>>> import numpy as np
>>> np.set_printoptions(suppress=True, linewidth=140)
>>> m1 = np.load("x.npy")
>>> print(m1.round(2))
[[-0.22  0.79 -0.1  -0.56 -0.01 -0.05]
 [ 0.   -0.54 -0.05 -0.78  0.24  0.19]
 [ 0.79  0.2  -0.21  0.01  0.52 -0.13]
 [ 0.53  0.03  0.56 -0.25 -0.58 -0.04]
 [ 0.04 -0.19 -0.53 -0.12 -0.38 -0.72]
 [ 0.22  0.05 -0.58  0.04 -0.42  0.65]]
>>> U, s, Vh = np.linalg.svd(m1, full_matrices=False)
>>> print(np.round(np.cumsum(s ** 2) / np.sum(s ** 2), 2))
[0.17 0.33 0.5  0.67 0.83 1.  ]
>>> print(np.round(Vh @ Vh.T, 2) + 0)
[[1. 0. 0. 0. 0. 0.]
 [0. 1. 0. 0. 0. 0.]
 [0. 0. 1. 0. 0. 0.]
 [0. 0. 0. 1. 0. 0.]
 [0. 0. 0. 0. 1. 0.]
 [0. 0. 0. 0. 0. 1.]]
>>> print(np.allclose(U * s @ Vh, m1))
True
>>> print(s.round(2))
[1. 1. 1. 1. 1. 1.]
>>> print(np.round(U.T @ U, 2) + 0)
[[1. 0. 0. 0. 0. 0.]
 [0. 1. 0. 0. 0. 0.]
 [0. 0. 1. 0. 0. 0.]
 [0. 0. 0. 1. 0. 0.]
 [0. 0. 0. 0. 1. 0.]
 [0. 0. 0. 0. 0. 1.]]
>>> print((s > 1e-8).sum())
6
>>> x0 = np.array([6, 1, 8, 0, 5, 1])
>>> print(np.round(np.einsum("ij,j->i", m1, x0), 2))
[-1.41  0.4   5.75  4.74 -6.84 -4.76]
>>> print(np.round((m1 * x0).sum(axis=1), 2))
[-1.41  0.4   5.75  4.74 -6.84 -4.76]
>>> print(np.sign((m1 @ x0).round(6)))
[-1.  1.  1.  1. -1. -1.]
>>> print(np.round(m1 @ np.ones(6), 2))
[-0.14 -0.95  1.18  0.25 -1.9  -0.04]
>>> print(np.round(np.linalg.pinv(m1), 2))
[[-0.22  0.    0.79  0.53  0.04  0.22]
 [ 0.79 -0.54  0.2   0.03 -0.19  0.05]
 [-0.1  -0.05 -0.21  0.56 -0.53 -0.58]
 [-0.56 -0.78  0.01 -0.25 -0.12  0.04]
 [-0.01  0.24  0.52 -0.58 -0.38 -0.42]
 [-0.05  0.19 -0.13 -0.04 -0.72  0.65]]
>>> print(np.round(m1[:, 0] @ m1[:, 1], 2))
0.0
>>> rng = np.random.default_rng(10661)
>>> idx = rng.permutation(6)
>>> M2 = m1[:, idx] * rng.choice([-1, 1], 6)
>>> print(M2.round(2))
[[-0.1   0.56 -0.79 -0.05  0.22  0.01]
 [-0.05  0.78  0.54  0.19 -0.   -0.24]
 [-0.21 -0.01 -0.2  -0.13 -0.79 -0.52]
 [ 0.56  0.25 -0.03 -0.04 -0.53  0.58]
 [-0.53  0.12  0.19 -0.72 -0.04  0.38]
 [-0.58 -0.04 -0.05  0.65 -0.22  0.42]]
>>> U, _, Vh = np.linalg.svd(m1.T @ M2)
>>> print(np.round(np.linalg.lstsq(m1, M2)[0], 2) + 0)
[[ 0.  0.  0.  0. -1.  0.]
 [ 0.  0. -1.  0.  0.  0.]
 [ 1.  0.  0.  0.  0.  0.]
 [ 0. -1.  0.  0.  0.  0.]
 [ 0.  0.  0.  0.  0. -1.]
 [ 0.  0.  0.  1.  0.  0.]]
>>> J = np.load("out6.npy")
>>> print(J)
[[0 0 0 0 0 0 0 0 0]
 [0 0 0 0 0 0 0 0 0]
 [2 2 0 0 0 0 0 0 0]
 [0 2 0 2 0 0 0 0 0]
 [1 2 2 2 1 0 0 0 0]
 [2 1 0 2 0 1 0 0 0]
 [0 2 1 1 2 1 1 0 0]
 [2 1 0 2 2 1 1 2 0]
 [0 1 2 2 2 2 1 1 2]]
>>> print(round(float(np.trace(np.linalg.pinv(J) @ J)), 2))
7.0
>>> print(np.unique(J.round(6), axis=0).shape)
(8, 9)
>>> try:
...     np.linalg.inv(J)
... except np.linalg.LinAlgError as e:
...     print(e)
... 
Singular matrix
>>> X = np.load("sample0.npy")
>>> print(X)
[[ -0.7  -0.5  -0.4   0.2   0.3  -1.3]
 [  0.   -0.3  -1.3  -0.2  -0.6   1. ]
 [ -1.7  -0.7   0.3   0.1   2.7  -0.7]
 [ -2.3  -0.8  -1.2  -0.3  -0.6  -1.2]
 [-18.  -20.   -5.   10.  -14.  -10. ]
 [ -0.3  -0.6  -0.5   0.9  -0.8   0.1]
 [  1.6   0.5   0.5  -0.1  -0.6   1. ]
 [  0.1  -0.1   1.3   0.3  -2.5  -0.2]
 [  1.2   0.7  -0.6   0.6  -0.4  -0.2]
 [ -1.   -0.5  -0.9  -1.1  -0.2   0.6]
 [ -1.1   0.6   0.6  -1.   -0.5   0. ]
 [  0.9   0.8  -0.5  -0.6  -1.1  -1.5]
 [ -1.1  -2.    0.7  -0.7  -0.7  -1.1]
 [ -0.9  -0.5   0.9  -0.7   0.7   0.8]
 [  1.2  -0.2  -0.5  -0.8   0.6   0.8]
 [  0.3  -2.4  -0.4  -0.1  -1.2   0. ]
 [  0.2   0.8  -0.9  -1.3  -1.3  -0.6]
 [  1.8   1.4  -1.3  -1.3   0.6   1.2]
 [  0.    0.8   0.5  -0.8   2.3  -0.8]
 [  0.4   0.4  -0.4   0.9  -0.9  -0.5]
 [  0.1  -1.1  -0.4  -1.    1.2  -0.2]
 [  0.3   0.9   1.2   1.    1.5   0.2]
 [  0.8   0.5   1.    1.9   2.2   1.1]
 [ -2.3   0.4   0.7  -2.2   1.6   1.1]
 [  1.1   0.4  -0.3   0.5  -1.8   0.5]
 [ -1.3   0.4  -1.1  -0.9   0.2   0.3]
 [  3.3   0.2   1.1  -0.7   1.2  -0.2]
 [ -1.    0.1   2.2  -1.2  -0.4   0.8]
 [  1.2   1.8  -0.5   0.2   0.    0.5]
 [ -1.1   0.5   0.2   1.6  -0.1   1.4]
 [  0.1  -0.6   0.8   0.1   1.1  -1.2]
 [ -1.    0.2   0.7   1.7  -2.4  -0.8]
 [ -0.8   1.1   1.2   0.    2.4  -0.6]
 [  0.7   1.3   0.5   1.1   1.5   0.9]
 [ -1.4   0.2  -1.2   0.7   0.4  -0.6]
 [ -1.4  -0.1   1.5  -0.3   1.7  -2. ]
 [  0.    1.2   0.9   0.    0.3   0.2]
 [ -0.1   1.    1.2   0.5   0.7  -0.1]]
>>> C2 = np.cov(X, rowvar=False)
>>> print(np.round(np.median(X, axis=0), 2))
[ 0.    0.3   0.25 -0.05  0.1  -0.05]
>>> print(round(np.corrcoef(X[:, 0], X[:, 1])[0, 1], 2))
0.93
>>> print(C2.shape)
(6, 6)
>>> print(np.round(np.polyfit(X[:, 0], X[:, 1], 1), 2))
[1.   0.21]
>>> print(np.argsort(-X.std(axis=0).round(6), kind="stable"))
[1 0 4 3 5 2]
>>> print(np.argwhere(np.triu(np.abs(np.corrcoef(X.T)) > 0.8, 1)))
[[0 1]
 [0 5]
 [1 3]
 [1 4]
 [1 5]]
>>> print(np.round(np.sort(np.abs(np.linalg.eigvals(J))), 2))
[0. 0. 0. 1. 1. 1. 2. 2. 2.]
>>> print(round(np.linalg.det(J), 2))
0.0
>>> print(round(np.abs(np.linalg.eigvals(J)).max(), 2))
2.0
>>> print(np.allclose(J, J.T))
False
>>> M2 = np.c_[X[:, :5] @ np.array([[3, 0, 5, 0, 4],
...     [9, 1, 2, 7, 2],
...     [7, 9, 7, 8, 2],
...     [1, 9, 2, 9, 3],
...     [7, 4, 2, 1, 5]]), np.array([3, 1, 5, 5, 3, 4, 1, 5, 2, 0, 4, 4, 5, 2, 3, 4, 4, 3, 0, 2, 1, 1, 1, 1, 4, 5, 0, 0, 3, 5, 3, 5, 4, 1, 3, 5, 5, 2])]
>>> print(M2.round(2) + 0)
[[  -7.1   -1.1   -6.3   -4.6   -2.5    3. ]
 [ -16.2  -16.2  -11.3  -14.9   -6.8    1. ]
 [   9.7   13.7   -2.2    1.1    6.2    5. ]
 [ -27.   -16.7  -23.3  -18.5  -17.1    5. ]
 [-357.   -31.  -173.  -104.  -162.     3. ]
 [ -14.5   -0.2   -6.    -0.9   -4.7    4. ]
 [   8.5    1.7   11.1    6.     5.1    1. ]
 [  -8.7    4.3    5.     9.9   -8.8    5. ]
 [   3.5   -0.9    3.6    5.1    4.8    2. ]
 [ -16.3  -19.3  -14.9  -20.8  -11.1    0. ]
 [   1.8   -5.    -3.1   -0.5   -7.5    4. ]
 [  -1.9  -13.5   -0.8   -4.9   -3.1    4. ]
 [ -22.    -4.8   -7.4  -15.4  -12.6    5. ]
 [   3.3    4.1    0.8   -1.9   -1.4    2. ]
 [   1.7   -9.5    1.7  -12.     4.     3. ]
 [ -32.   -11.7   -8.7  -22.1  -10.7    4. ]
 [  -8.9  -24.2   -8.9  -14.6   -9.8    4. ]
 [  11.8  -19.6    1.3  -11.7    6.5    3. ]
 [  26.     7.3    8.1    4.7   11.7    0. ]
 [  -3.4    1.3    0.     6.8   -0.2    2. ]
 [  -5.    -8.9   -4.1  -18.7    0.4    1. ]
 [  28.9   26.7   16.7   26.4   15.9    1. ]
 [  31.2   35.4   20.2   30.8   22.9    1. ]
 [  10.6   -6.7   -7.    -9.8   -5.6    1. ]
 [  -7.3   -5.     1.6    3.1   -2.9    4. ]
 [  -7.5  -16.8  -14.8  -13.9   -8.3    5. ]
 [  27.1    8.6   25.6    5.1   19.7    0. ]
 [   9.3    7.5    7.4    7.1   -5.     0. ]
 [  16.5   -0.9    6.5   10.4    8.     3. ]
 [   3.5   16.3   -0.1   19.4    1.3    5. ]
 [   8.3   11.9    7.3    4.2    6.6    3. ]
 [ -11.4   12.2   -1.1   19.9   -9.1    5. ]
 [  32.7   21.5   11.4   19.7   13.4    4. ]
 [  28.9   21.7   14.8   24.5   17.2    1. ]
 [  -7.3   -2.7  -12.8   -1.5   -3.5    3. ]
 [  17.    17.5    6.1   10.3    4.8    5. ]
 [  19.2   10.5    9.3   15.9    5.7    5. ]
 [  22.5   19.1   12.3   21.8    9.     2. ]]
>>> print(np.linalg.matrix_rank(np.c_[X, M2]))
7
